% python3 -q
>>> import numpy as np
>>> np.set_printoptions(precision=1, suppress=True, linewidth=160, legacy="1.25")
>>> E = np.load("dump.npy")
>>> E
array([[0, 0, 0, 1],
       [0, 0, 1, 0],
       [0, 1, 0, 0],
       [1, 0, 0, 0]])
>>> vals, V = np.linalg.eig(E)
>>> E @ V[:, 0] - vals[0] * V[:, 0]
array([0., 0., 0., 0.])
>>> np.prod(vals)
1.0
>>> np.sort(np.linalg.eigvals(np.linalg.inv(E)))
array([-1., -1.,  1.,  1.])
>>> np.sort(np.linalg.eigvals(E.T))
array([-1., -1.,  1.,  1.])
>>> Q, R = np.linalg.qr(E)
>>> Q
array([[ 0.,  0.,  0., -1.],
       [-0.,  0., -1.,  0.],
       [-0., -1.,  0.,  0.],
       [-1., -0., -0.,  0.]])
>>> R
array([[-1.,  0.,  0.,  0.],
       [ 0., -1.,  0.,  0.],
       [ 0.,  0., -1.,  0.],
       [ 0.,  0.,  0., -1.]])
>>> Q.T @ Q
array([[1., 0., 0., 0.],
       [0., 1., 0., 0.],
       [0., 0., 1., 0.],
       [0., 0., 0., 1.]])
>>> abs(R[0, 0]), round(np.linalg.norm(E[:, 0]), 1)
(1.0, 1.0)
>>> np.allclose(R.T @ R, E.T @ E)
True
>>> Q @ R
array([[0., 0., 0., 1.],
       [0., 0., 1., 0.],
       [0., 1., 0., 0.],
       [1., 0., 0., 0.]])
>>> Q.shape, R.shape
((4, 4), (4, 4))
>>> vals, V = np.linalg.eigh(E)
>>> vec = np.array([0, 5, 5, 2])
>>> V * np.maximum(vals, 0) @ V.T
array([[0.5, 0. , 0. , 0.5],
       [0. , 0.5, 0.5, 0. ],
       [0. , 0.5, 0.5, 0. ],
       [0.5, 0. , 0. , 0.5]])
>>> np.round(V * np.abs(vals) @ V.T, 1) + 0
array([[1., 0., 0., 0.],
       [0., 1., 0., 0.],
       [0., 0., 1., 0.],
       [0., 0., 0., 1.]])
>>> np.linalg.eigvalsh(E[1:, 1:])
array([-1.,  0.,  1.])
>>> np.abs(E).sum(axis=1).max(), np.abs(vals).max()
(1, 1.0)
>>> round(vec @ E @ vec / (vec @ vec), 1), vals[0], vals[-1]
(0.9, -1.0, 1.0)
>>> feats = np.loadtxt("out8.csv", delimiter=",")
>>> feats
array([[  2.,   1.,   2.],
       [  5.,   2.,  -1.],
       [  2.,   0.,  -2.],
       [ -1.,  -2.,  -1.],
       [ -3.,   0.,  -3.],
       [ -2.,   0.,  -4.],
       [  1.,   2.,  -2.],
       [ -2.,   0.,  -3.],
       [ -5.,   3.,  -4.],
       [ -2.,   5.,  -2.],
       [ -1.,   6.,  -5.],
       [  1.,   4.,  -6.],
       [  1.,   6.,  -4.],
       [  4.,   4.,  -5.],
       [  6.,   1.,  -7.],
       [  9.,   4., -10.],
       [  6.,   3., -13.],
       [  4.,   6., -11.],
       [  6.,   4.,  -8.],
       [  4.,   4., -10.],
       [  5.,   7., -12.],
       [  4.,   7., -11.],
       [  1.,   8.,  -9.],
       [  1.,  10., -12.]])
>>> Z = feats[[8, 9]].astype(float)
>>> for _ in range(7):
...     idx = np.linalg.norm(feats[:, None] - Z, axis=-1).argmin(axis=1)
...     Z = np.array([feats[idx == j].mean(axis=0) for j in range(2)])
... 
>>> idx
array([0, 0, 0, 0, 0, 0, 0, 0, 0, 0, 0, 0, 0, 1, 1, 1, 1, 1, 1, 1, 1, 1, 1, 1])
>>> np.bincount(idx)
array([13, 11])
>>> Z[1] - Z[0]
array([ 4.9,  3.2, -7.1])
>>> rng = np.random.default_rng(9893)
>>> th = np.sort(rng.uniform(-2, 2, 24))
>>> M = np.c_[th, th ** 2, th ** 3] @ np.array([[3, 3, -2], [3, 2, -2], [3, -1, 3]])
>>> M
array([[-15.9,   8.7, -24.8],
       [-15.1,   8.1, -23.4],
       [-14.2,   7.6, -22. ],
       [ -6.8,   2.6,  -9.7],
       [ -5.9,   2. ,  -8.2],
       [ -4.9,   1.3,  -6.4],
       [ -3.9,   0.6,  -4.6],
       [ -0.6,  -0.6,   0.3],
       [ -0.5,  -0.5,   0.3],
       [  0.1,   0.1,  -0.1],
       [  0.4,   0.4,  -0.2],
       [  1.4,   1.1,  -0.8],
       [  1.8,   1.4,  -0.9],
       [  2.4,   1.8,  -1.1],
       [  2.5,   1.8,  -1.1],
       [  3.3,   2.2,  -1.2],
       [  4.3,   2.6,  -1.3],
       [  4.4,   2.6,  -1.3],
       [  5.9,   3.2,  -1.3],
       [  7.9,   3.7,  -1.2],
       [ 11. ,   4.4,  -0.6],
       [ 14. ,   4.9,   0.1],
       [ 15.4,   5.1,   0.5],
       [ 27.4,   5.9,   5.1]])
>>> vec = np.array([0, 0, 2])
>>> y = M @ vec
>>> np.round(np.linalg.solve(M.T @ M, M.T @ y), 1) + 0
array([0., 0., 2.])
>>> np.round(np.linalg.lstsq(M, y)[0], 1) + 0
array([0., 0., 2.])
>>> try:
...     np.linalg.solve(M, y)
... except np.linalg.LinAlgError as e:
...     print("failed:", e)
... 
failed: Last 2 dimensions of the array must be square
>>> y
array([-49.6, -46.8, -43.9, -19.4, -16.4, -12.8,  -9.1,   0.6,   0.6,  -0.2,  -0.5,  -1.5,  -1.8,  -2.2,  -2.2,  -2.5,  -2.7,  -2.7,  -2.7,  -2.3,  -1.2,
         0.3,   1.1,  10.2])
>>> y = y + 0.3 * rng.normal(size=24)
>>> y.round(1) + 0
array([-50. , -47.2, -43.9, -19.5, -16. , -12.9,  -9.1,   0.4,   0. ,  -0.8,  -0.2,  -0.8,  -1.7,  -2.8,  -2.7,  -2.4,  -2.6,  -2.8,  -3. ,  -2.6,  -1.8,
         0.5,   1.7,  10.2])
>>> coef, *_ = np.linalg.lstsq(M, y)
>>> np.round(M.T @ (y - M @ coef), 1) + 0
array([0., 0., 0.])
>>> [round(float(np.linalg.norm(np.linalg.solve(M.T @ M + lam * np.eye(3), M.T @ y))), 2) for lam in (0, 1, 10, 100)]
[1.92, 1.84, 1.77, 1.68]
>>> coef
array([ 0.1, -0.2,  1.9])
>>> coef.round()
array([ 0., -0.,  2.])
>>> Z = M[[18, 14]].astype(float)
>>> for _ in range(4):
...     idx = np.linalg.norm(M[:, None] - Z, axis=-1).argmin(axis=1)
...     Z = np.array([M[idx == j].mean(axis=0) for j in range(2)])
... 
>>> idx
array([1, 1, 1, 1, 1, 1, 1, 1, 1, 0, 0, 0, 0, 0, 0, 0, 0, 0, 0, 0, 0, 0, 0, 0])
>>> np.abs(Z[1] - Z[0]).argmax()
0
>>> Q, V = np.linalg.qr(M[:, :2])[0], np.linalg.qr(M[:, 2:])[0]
>>> s = np.linalg.svd(Q.T @ V, compute_uv=False)
>>> np.round(np.linalg.norm(Q @ Q.T - V @ V.T, 2), 1)
1.0
>>> s
array([1.])
>>> vec = np.array([-2, -2, -1])
>>> a = np.maximum(M @ vec, 0)
>>> np.flatnonzero(a > 1e-9)
array([0, 1, 2, 3, 4, 5, 6, 7, 8])
>>> a
array([39.3, 37.2, 35.2, 18. , 15.9, 13.5, 11.1,  2. ,  1.8,  0. ,  0. ,  0. ,  0. ,  0. ,  0. ,  0. ,  0. ,  0. ,  0. ,  0. ,  0. ,  0. ,  0. ,  0. ])
>>> M.T @ a
array([-2012. ,  1011. , -3058.5])
>>> M * (a > 1e-9)[:, None]
array([[-15.9,   8.7, -24.8],
       [-15.1,   8.1, -23.4],
       [-14.2,   7.6, -22. ],
       [ -6.8,   2.6,  -9.7],
       [ -5.9,   2. ,  -8.2],
       [ -4.9,   1.3,  -6.4],
       [ -3.9,   0.6,  -4.6],
       [ -0.6,  -0.6,   0.3],
       [ -0.5,  -0.5,   0.3],
       [  0. ,   0. ,  -0. ],
       [  0. ,   0. ,  -0. ],
       [  0. ,   0. ,  -0. ],
       [  0. ,   0. ,  -0. ],
       [  0. ,   0. ,  -0. ],
       [  0. ,   0. ,  -0. ],
       [  0. ,   0. ,  -0. ],
       [  0. ,   0. ,  -0. ],
       [  0. ,   0. ,  -0. ],
       [  0. ,   0. ,  -0. ],
       [  0. ,   0. ,  -0. ],
       [  0. ,   0. ,  -0. ],
       [  0. ,   0. ,   0. ],
       [  0. ,   0. ,   0. ],
       [  0. ,   0. ,   0. ]])
>>> np.maximum(M @ vec, 0) - np.maximum(-M @ vec, 0)
array([ 39.3,  37.2,  35.2,  18. ,  15.9,  13.5,  11.1,   2. ,   1.8,  -0.5,  -1.2,  -4.3,  -5.5,  -7.3,  -7.6,  -9.7, -12.4, -12.6, -16.7, -22. , -30.1,
       -37.9, -41.4, -71.7])
>>> hat = M @ np.linalg.solve(M.T @ M, M.T)
>>> hat @ M[:, 2]
array([-24.8, -23.4, -22. ,  -9.7,  -8.2,  -6.4,  -4.6,   0.3,   0.3,  -0.1,  -0.2,  -0.8,  -0.9,  -1.1,  -1.1,  -1.2,  -1.3,  -1.3,  -1.3,  -1.2,  -0.6,
         0.1,   0.5,   5.1])
>>> F = np.load("sample6.npy")
>>> F
array([[-2.,  1.,  0.,  0.,  0.],
       [ 0., -2.,  1.,  0.,  0.],
       [ 0.,  0., -2.,  1.,  0.],
       [ 0.,  0.,  0., -2.,  1.],
       [ 0.,  0.,  0.,  0., -2.]])
>>> other = F[0, 0] * F[1:] - np.outer(F[1:, 0], F[0])
>>> other
array([[ 0.,  4., -2., -0., -0.],
       [ 0., -0.,  4., -2., -0.],
       [ 0., -0., -0.,  4., -2.],
       [ 0., -0., -0., -0.,  4.]])
>>> np.linalg.matrix_rank(other), np.linalg.matrix_rank(F)
(4, 5)
>>> F[:, 0] / F[0, 0]
array([ 1., -0., -0., -0., -0.])
>>> np.flatnonzero(~other.round(6).any(axis=1))
array([], dtype=int64)
>>> m1 = np.array([[7.0, -2.0, -4.5, 4.7],
...     [-7.4, 1.8, 5.0, -4.6],
...     [4.2, -1.1, -4.5, 2.0],
...     [-4.0, 0.0, -2.7, -4.9],
...     [4.5, -1.3, -3.1, 2.0],
...     [0.2, 0.1, 0.7, 0.8],
...     [2.7, -0.7, -2.8, 0.9],
...     [6.3, -0.5, 1.0, 7.1],
...     [-4.0, 0.8, 0.2, -3.2],
...     [-7.1, 0.3, -3.7, -9.6],
...     [-10.3, 1.3, -1.3, -11.1],
...     [-4.4, 1.4, 4.1, -1.6],
...     [-2.4, 1.9, 3.0, -0.7],
...     [-8.0, 1.3, 3.0, -6.6],
...     [-5.9, 0.4, -3.3, -7.8]])
>>> Xs = m1 - m1.mean(axis=0)
>>> V = np.linalg.svd(Xs)[2][:2]
>>> other = Xs - Xs @ V.T @ V
>>> np.round(np.cov(Xs @ V.T, rowvar=False), 1) + 0
array([[59.5,  0. ],
       [ 0. , 12. ]])
>>> round(np.linalg.norm(other) / np.linalg.norm(Xs), 1)
0.0
>>> (Xs @ V.T).std(axis=0)
array([7.5, 3.3])
>>> np.linalg.norm(other, axis=1).round(6).argmax()
12
>>> Xs = (m1 - m1.mean(axis=0)) / m1.std(axis=0)
>>> np.argwhere(np.abs(Xs) > 2)
array([], shape=(0, 2), dtype=int64)
>>> Xs.std(axis=0)
array([1., 1., 1., 1.])
>>> coef = np.linalg.lstsq(np.delete(Xs, 2, axis=1), Xs[:, 2])[0]
>>> coef
array([-2.4,  0.2,  2.3])
>>> vec = np.array([-2, 7, -7, 8, -4])
>>> y = F @ vec
>>> coef, lr = np.zeros(5), 1 / np.linalg.norm(F, 2) ** 2
>>> for i in range(6):
...     coef -= lr * F.T @ (F @ coef - y)
...     if i % 2 == 0: print(i, round(np.linalg.norm(F @ coef - y), 1))
... 
0 1.6
2 1.1
4 0.8
>>> round(np.linalg.cond(F), 1)
2.4
>>> coef
array([-2.2,  6.7, -7.3,  7.8, -4.1])
>>> gram = np.cov(m1, rowvar=False)
>>> np.argsort(-m1.std(axis=0).round(6), kind="stable")
array([0, 3, 2, 1])
>>> np.linalg.eigvalsh(gram)[::-1]
array([59.5, 12. ,  0.1,  0.1])
>>> np.corrcoef(m1.T)
array([[ 1. , -0.8, -0.4,  0.9],
       [-0.8,  1. ,  0.8, -0.6],
       [-0.4,  0.8,  1. , -0.1],
       [ 0.9, -0.6, -0.1,  1. ]])
>>> m1.std(axis=0)
array([5.5, 1.1, 3.1, 5.1])
>>> np.argwhere(np.triu(np.abs(np.corrcoef(m1.T)) > 0.8, 1))
array([[0, 1],
       [0, 3]])
>>> other = np.c_[m1[:, :1] @ np.array([[-8]]), np.array([0, 0, 1, 2, 0, 2, 3, 3, 2, 1, 1, 3, 3, 1, 0])]
>>> other
array([[-56. ,   0. ],
       [ 59.2,   0. ],
       [-33.6,   1. ],
       [ 32. ,   2. ],
       [-36. ,   0. ],
       [ -1.6,   2. ],
       [-21.6,   3. ],
       [-50.4,   3. ],
       [ 32. ,   2. ],
       [ 56.8,   1. ],
       [ 82.4,   1. ],
       [ 35.2,   3. ],
       [ 19.2,   3. ],
       [ 64. ,   1. ],
       [ 47.2,   0. ]])
>>> np.round(np.linalg.norm(other - m1 @ np.linalg.lstsq(m1, other)[0], axis=0), 1) + 0
array([0. , 5.6])
>>> np.linalg.norm(np.linalg.qr(m1)[0].T @ other, axis=0) ** 2 / ((other ** 2).sum(axis=0) + 1e-12)
array([1. , 0.4])
>>> np.linalg.matrix_rank(np.c_[m1, other])
5
>>> A = (rng.random((4, 4)) < 0.3) + np.eye(4)
>>> A /= A.sum(axis=1, keepdims=True)
>>> A
array([[0.7, 0.3, 0. , 0. ],
       [0. , 1. , 0. , 0. ],
       [0. , 0. , 1. , 0. ],
       [0. , 0. , 0.5, 0.5]])
>>> A @ A
array([[0.4, 0.6, 0. , 0. ],
       [0. , 1. , 0. , 0. ],
       [0. , 0. , 1. , 0. ],
       [0. , 0. , 0.8, 0.2]])
>>> np.round(np.linalg.det(A), 1)
0.3
>>> idx = feats[:, 2] > np.median(feats[:, 2])
>>> f = feats[idx].mean(axis=0) - feats[~idx].mean(axis=0)
>>> np.round((((feats - feats.mean(axis=0)) @ f > 0) == idx).mean(), 1)
0.9
>>> np.argsort(-np.abs(f).round(6), kind="stable")
array([2, 0, 1])
>>> ((feats - feats.mean(axis=0)) @ f > 0).astype(int)
array([1, 1, 1, 1, 1, 1, 1, 1, 1, 1, 1, 1, 1, 0, 0, 0, 0, 0, 0, 0, 0, 0, 0, 0])
>>> vals, V = np.linalg.eig(A)
>>> np.sort(np.linalg.eigvals(A @ A))
array([0.2, 0.4, 1. , 1. ])
>>> vals
array([0.5, 0.7, 1. , 1. ])
>>> A @ V[:, 0] - vals[0] * V[:, 0]
array([0., 0., 0., 0.])
>>> Q, V = np.linalg.qr(A[:, :1])[0], np.linalg.qr(A[:, 1:])[0]
>>> s = np.linalg.svd(Q.T @ V, compute_uv=False)
>>> s
array([0.3])
>>> np.degrees(np.arccos(s.clip(0, 1)))
array([71.6])
>>> round(np.linalg.norm(Q @ Q.T - V @ V.T, 2), 1)
1.0
>>> data = np.load("test11.npy")
>>> data
array([[-1., -2.,  0., -2.],
       [-2., -1.,  0., -2.],
       [ 0.,  0., -1.,  0.],
       [-2., -2.,  0., -1.]])
>>> np.all(np.linalg.eigvalsh(data) > 0)
False
>>> [round(float(np.linalg.det(data[:i, :i])), 2) + 0 for i in range(1, 5)]
[-1.0, -3.0, 3.0, 5.0]
>>> np.round(np.linalg.eigvalsh(data).min(), 1)
-5.0
>>> try:
...     np.linalg.cholesky(data)
... except np.linalg.LinAlgError as e:
...     print(repr(e))
... 
LinAlgError('Matrix is not positive definite')
